$ ipython --no-banner

In [1]: import numpy as np

In [2]: from numpy import linalg as LA

In [3]: np.set_printoptions(precision=2, suppress=True, linewidth=100, floatmode="fixed")

In [4]: m1 = np.array([[1, 5, 0, 3, 5, 1, 3],
   ...:     [4, 1, 0, 0, 3, 4, 3],
   ...:     [3, 2, 4, 2, 4, 4, 2],
   ...:     [4, 2, 1, 3, 5, 1, 2],
   ...:     [1, 5, 5, 1, 2, 0, 0],
   ...:     [4, 0, 2, 0, 5, 1, 2],
   ...:     [1, 2, 5, 3, 2, 4, 4]])

In [5]: (m1 + m1.T) / 2
Out[5]: 
array([[1.00, 4.50, 1.50, 3.50, 3.00, 2.50, 2.00],
       [4.50, 1.00, 1.00, 1.00, 4.00, 2.00, 2.50],
       [1.50, 1.00, 4.00, 1.50, 4.50, 3.00, 3.50],
       [3.50, 1.00, 1.50, 3.00, 3.00, 0.50, 2.50],
       [3.00, 4.00, 4.50, 3.00, 2.00, 2.50, 1.00],
       [2.50, 2.00, 3.00, 0.50, 2.50, 1.00, 3.00],
       [2.00, 2.50, 3.50, 2.50, 1.00, 3.00, 4.00]])

In [6]: np.trace(m1)
Out[6]: np.int64(16)

In [7]: m1 @ m1
Out[7]: 
array([[45, 47, 45, 26, 56, 37, 38],
       [30, 42, 38, 24, 55, 24, 35],
       [53, 53, 56, 33, 79, 41, 43],
       [38, 59, 44, 34, 64, 28, 36],
       [42, 32, 31, 18, 49, 42, 30],
       [21, 53, 45, 27, 47, 21, 26],
       [58, 41, 61, 36, 78, 52, 49]])

In [8]: np.allclose(m1 @ m1.T, m1.T @ m1)
Out[8]: False

In [9]: assert m1 == m1.T
Traceback (most recent call last):
  Cell In[9], line 1
    assert m1 == m1.T
ValueError: The truth value of an array with more than one element is ambiguous. Use a.any() or a.all()


In [10]: LA.matrix_power(m1, 3)
Out[10]: 
array([[ 714,  770,  750,  473, 1049,  628,  644],
       [ 594,  661,  674,  398,  848,  538,  528],
       [ 851,  977,  949,  578, 1262,  735,  750],
       [ 754,  797,  766,  476, 1053,  656,  647],
       [ 582,  645,  621,  381,  888,  474,  524],
       [ 633,  589,  614,  359,  830,  565,  512],
       [ 884, 1013, 1019,  629, 1351,  750,  791]])

In [11]: np.allclose(m1, m1.T)
Out[11]: False

In [12]: np.round(np.abs(LA.eigvals(m1)).max(), 2)
Out[12]: np.float64(17.05)

In [13]: round(LA.det(m1), 2)
Out[13]: np.float64(-14760.0)

In [14]: out = m1 / LA.norm(m1, axis=1, keepdims=True)

In [15]: G = out @ out.T

In [16]: LA.norm(out, axis=1)
Out[16]: array([1.00, 1.00, 1.00, 1.00, 1.00, 1.00, 1.00])

In [17]: X = np.array([[2, 3, 2, -3],
    ...:     [1, 2, -1, 2],
    ...:     [-3, 3, 3, -1],
    ...:     [1, 3, 0, -3],
    ...:     [3, 0, 3, 2],
    ...:     [-1, -2, 1, 3]])

In [18]: X[-1] = X[0] + 4 * X[1]

In [19]: X
Out[19]: 
array([[ 2,  3,  2, -3],
       [ 1,  2, -1,  2],
       [-3,  3,  3, -1],
       [ 1,  3,  0, -3],
       [ 3,  0,  3,  2],
       [ 6, 11, -2,  5]])

In [20]: x = np.array([2, 5, 4, 0])

In [21]: rhs = X @ x

In [22]: np.round(LA.pinv(X) @ X, 2) + 0
Out[22]: 
array([[1.00, 0.00, 0.00, 0.00],
       [0.00, 1.00, 0.00, 0.00],
       [0.00, 0.00, 1.00, 0.00],
       [0.00, 0.00, 0.00, 1.00]])

In [23]: np.round(LA.lstsq(X, rhs)[0], 2) + 0
Out[23]: array([2.00, 5.00, 4.00, 0.00])

In [24]: rng = np.random.default_rng(139870)

In [25]: rhs = rhs + 0.05 * rng.normal(size=6)

In [26]: rhs
Out[26]: array([26.97,  8.04, 21.06, 16.93, 18.07, 58.91])

In [27]: beta, *_ = LA.lstsq(X, rhs)

In [28]: beta.round()
Out[28]: array([2.00, 5.00, 4.00, 0.00])

In [29]: [round(float(LA.norm(LA.solve(X.T @ X + lam * np.eye(4), X.T @ rhs))), 2) for lam in (0, 1, 10, 100)]
Out[29]: [6.71, 6.59, 5.77, 3.4]

In [30]: beta
Out[30]: array([1.99, 4.99, 4.02, 0.02])

In [31]: round(float(LA.norm(rhs - X @ beta)), 2)
Out[31]: 0.05

In [32]: np.round(X.T @ (rhs - X @ beta), 2) + 0
Out[32]: array([0.00, 0.00, 0.00, 0.00])

In [33]: O, evecs = LA.qr(X[:, :1])[0], LA.qr(X[:, 1:])[0]

In [34]: sigma = LA.svd(O.T @ evecs, compute_uv=False)

In [35]: sigma
Out[35]: array([0.77])

In [36]: out = np.c_[X[:, :1] @ np.array([[4]]), np.array([0, -3, 3, 1, 0, 0])]

In [37]: out
Out[37]: 
array([[  8,   0],
       [  4,  -3],
       [-12,   3],
       [  4,   1],
       [ 12,   0],
       [ 24,   0]])

In [38]: np.round(LA.norm(out - X @ LA.lstsq(X, out)[0], axis=0), 2) + 0
Out[38]: array([0.00, 2.88])

In [39]: LA.matrix_rank(np.c_[X, out])
Out[39]: np.int64(5)

In [40]: F = np.loadtxt("w.csv", delimiter=",")

In [41]: F
Out[41]: 
array([[-0.33, -0.17, -0.44, -0.09,  0.31,  0.85,  0.93,  1.41],
       [-0.33, -0.33, -0.90,  1.26,  0.29, -1.08,  0.36,  0.03],
       [ 0.41,  1.22,  0.35,  0.63, -0.99, -0.02,  0.90,  0.03],
       [ 1.80, -0.45, -0.34, -0.32,  0.28, -0.27,  0.44,  0.05],
       [-0.25,  0.50, -0.60, -1.14, -0.56, -1.12, -0.19,  0.67],
       [ 0.00,  1.24,  0.03, -0.18,  1.53, -0.17,  0.11, -0.17],
       [ 0.00,  0.40, -1.54, -0.16, -0.29,  0.83, -0.11, -0.82],
       [ 0.57,  0.46, -0.20,  0.73, -0.05,  0.27, -1.39,  0.94]])

In [42]: labels = rng.permutation(8)

In [43]: labels
Out[43]: array([2, 1, 4, 7, 0, 3, 6, 5])

In [44]: out = F[labels][:, labels]

In [45]: np.round(LA.det(out), 2), np.round(LA.det(F[labels]), 2)
Out[45]: (np.float64(-256.0), np.float64(-256.0))

In [46]: np.allclose(out, F)
Out[46]: False

In [47]: out = np.array([[-2, -1, 1], [-2, -2, 2], [0, -1, -2]])

In [48]: out[-1] = out[0]

In [49]: E = out + 0.3 * np.eye(3)

In [50]: E
Out[50]: 
array([[-1.70, -1.00,  1.00],
       [-2.00, -1.70,  2.00],
       [-2.00, -1.00,  1.30]])

In [51]: out = LA.inv(E)

In [52]: round(LA.cond(E), 2)
Out[52]: np.float64(33.86)

In [53]: def softmax(z):
    ...:     e = np.exp(z - z.max(axis=-1, keepdims=True))
    ...:     return e / e.sum(axis=-1, keepdims=True)
    ...: 

In [54]: softmax(E[1])
Out[54]: array([0.02, 0.02, 0.96])

In [55]: np.round(softmax(10 * E[1]), 2) + 0
Out[55]: array([0.00, 0.00, 1.00])

In [56]: softmax(E[1] + 3)
Out[56]: array([0.02, 0.02, 0.96])

In [57]: att = E @ E.T / np.sqrt(3)

In [58]: softmax(att + np.triu(np.full(att.shape, -np.inf), 1))
Out[58]: 
array([[1.00, 0.00, 0.00],
       [0.10, 0.90, 0.00],
       [0.14, 0.62, 0.24]])

In [59]: softmax(att)
Out[59]: 
array([[0.16, 0.58, 0.26],
       [0.08, 0.75, 0.17],
       [0.14, 0.62, 0.24]])
